$ python -q
>>> import numpy as np
>>> np.set_printoptions(precision=2, suppress=True, linewidth=100)
>>> m1 = np.array([[1, 1, -1, -1, -1, -1, 1, 1],
...     [1, 1, 1, 1, 1, 1, 1, 1],
...     [1, -1, -1, 1, 1, -1, -1, 1]])
>>> print(round(float(np.linalg.norm(m1[2] - m1[0])), 2))
4.0
>>> print(np.linalg.norm(m1, axis=0))
[1.73 1.73 1.73 1.73 1.73 1.73 1.73 1.73]
>>> print(round(np.linalg.norm(m1[2], 1), 2), round(float(np.linalg.norm(m1[2], np.inf)), 2))
8.0 1.0
>>> print(np.linalg.norm(m1, axis=1).argmax())
0
>>> print(round(np.linalg.norm(m1) ** 2 / np.linalg.norm(m1, 2) ** 2, 2))
3.0
>>> print(np.linalg.norm(m1, axis=1))
[2.83 2.83 2.83]
>>> vec = np.array([2, 2, 3, 3, 3, 0, 2, 2])
>>> h = np.maximum(m1 @ vec, 0)
>>> print(np.maximum(m1 @ (3 * vec), 0))
[ 0 51  9]
>>> print(h)
[ 0 17  3]
>>> print(m1 * (h > 1e-9)[:, None])
[[ 0  0  0  0  0  0  0  0]
 [ 1  1  1  1  1  1  1  1]
 [ 1 -1 -1  1  1 -1 -1  1]]
>>> print(np.tanh(m1 @ vec))
[-0.76  1.    1.  ]
>>> left, sv, vt = np.linalg.svd(m1, full_matrices=False)
>>> print(round(float(np.sqrt((sv ** 2).sum())), 2), round(np.linalg.norm(m1), 2))
4.9 4.9
>>> print(np.cumsum(sv ** 2) / np.sum(sv ** 2))
[0.33 0.67 1.  ]
>>> print(sv)
[2.83 2.83 2.83]
>>> theta = np.radians(84)
>>> Rm = np.eye(8)
>>> Rm[5, 5] = Rm[7, 7] = np.cos(theta)
>>> Rm[5, 7], Rm[7, 5] = -np.sin(theta), np.sin(theta)
>>> print(Rm)
[[ 1.    0.    0.    0.    0.    0.    0.    0.  ]
 [ 0.    1.    0.    0.    0.    0.    0.    0.  ]
 [ 0.    0.    1.    0.    0.    0.    0.    0.  ]
 [ 0.    0.    0.    1.    0.    0.    0.    0.  ]
 [ 0.    0.    0.    0.    1.    0.    0.    0.  ]
 [ 0.    0.    0.    0.    0.    0.1   0.   -0.99]
 [ 0.    0.    0.    0.    0.    0.    1.    0.  ]
 [ 0.    0.    0.    0.    0.    0.99  0.    0.1 ]]
>>> A2 = m1 @ Rm.T
>>> print(np.allclose(np.linalg.norm(m1, axis=1), np.linalg.norm(A2, axis=1)))
True
>>> print(np.allclose(m1 @ m1.T, A2 @ A2.T))
True
>>> print(np.abs(A2 - m1).max(axis=0))
[0.   0.   0.   0.   0.   1.89 0.   1.89]
>>> print(np.linalg.svd(m1, compute_uv=False), np.linalg.svd(A2, compute_uv=False))
[2.83 2.83 2.83] [2.83 2.83 2.83]
>>> print(A2)
[[ 1.    1.   -1.   -1.   -1.   -1.1   1.   -0.89]
 [ 1.    1.    1.    1.    1.   -0.89  1.    1.1 ]
 [ 1.   -1.   -1.    1.    1.   -1.1  -1.   -0.89]]
>>> feats = np.load("dump.npy")
>>> print(feats)
[[-0.57 -0.39  0.72]
 [-0.29 -0.73 -0.62]
 [ 0.77 -0.56  0.31]]
>>> A2 = np.linalg.inv(feats)
>>> print(np.linalg.inv(A2))
[[-0.57 -0.39  0.72]
 [-0.29 -0.73 -0.62]
 [ 0.77 -0.56  0.31]]
>>> print(np.round(np.linalg.det(feats) * np.linalg.det(A2), 2))
1.0
>>> print(round(np.linalg.cond(feats), 2))
1.0
>>> vec = np.array([-1, 3, 3])
>>> print(np.linalg.inv(feats))
[[-0.57 -0.29  0.77]
 [-0.39 -0.73 -0.56]
 [ 0.72 -0.62  0.31]]
>>> print(feats.T @ (feats @ vec))
[-1.  3.  3.]
>>> left, sv, vt = np.linalg.svd(feats, full_matrices=False)
>>> print(np.cumsum(sv ** 2) / np.sum(sv ** 2))
[0.33 0.67 1.  ]
>>> print(left.shape, sv.shape, vt.shape)
(3, 3) (3,) (3, 3)
>>> print(np.allclose(left * sv @ vt, feats))
True
>>> print(np.round(left.T @ left, 2) + 0)
[[1. 0. 0.]
 [0. 1. 0.]
 [0. 0. 1.]]
>>> print(sv)
[1. 1. 1.]
>>> print(sv / sv[0])
[1. 1. 1.]
>>> E = np.load("data.npy")
>>> print(E)
[[ 1  1 -1 -1  1  1 -1 -1]
 [ 1 -1  1 -1 -1  1 -1  1]
 [ 1  1  1  1 -1 -1 -1 -1]]
>>> rng = np.random.default_rng(993110)
>>> A2 = E + rng.integers(-2, 3, (3, 1)) @ rng.integers(-2, 3, (1, 8))
>>> print(A2)
[[ 2  3 -2 -3  1  3 -2 -2]
 [ 2  1  0 -3 -1  3 -2  0]
 [ 0 -1  2  3 -1 -3  0  0]]
>>> print(A2 - E)
[[ 1  2 -1 -2  0  2 -1 -1]
 [ 1  2 -1 -2  0  2 -1 -1]
 [-1 -2  1  2  0 -2  1  1]]
>>> print(np.linalg.matrix_rank(A2 - E, tol=1e-8))
1
>>> print(np.abs(A2 - E).sum(axis=1))
[10 10 10]
>>> J = np.loadtxt("out3.csv", delimiter=",")
>>> print(J)
[[-0.33 -0.9   0.24 -0.15]
 [ 0.66 -0.33 -0.57 -0.37]
 [-0.66  0.18 -0.55 -0.49]
 [-0.16 -0.22 -0.57  0.78]]
>>> print(np.round(np.linalg.norm(J) ** 2 / np.linalg.norm(J, 2) ** 2, 2))
4.0
>>> print(round(np.linalg.norm(J, 2), 2))
1.0
>>> print(round(float(np.linalg.norm(J, "nuc")), 2))
4.0
>>> print(round(float(np.linalg.norm(J, 1)), 2), np.round(np.linalg.norm(J, np.inf), 2))
1.92 1.92
>>> print(round(float(J[2] @ J[0]), 2))
0.0
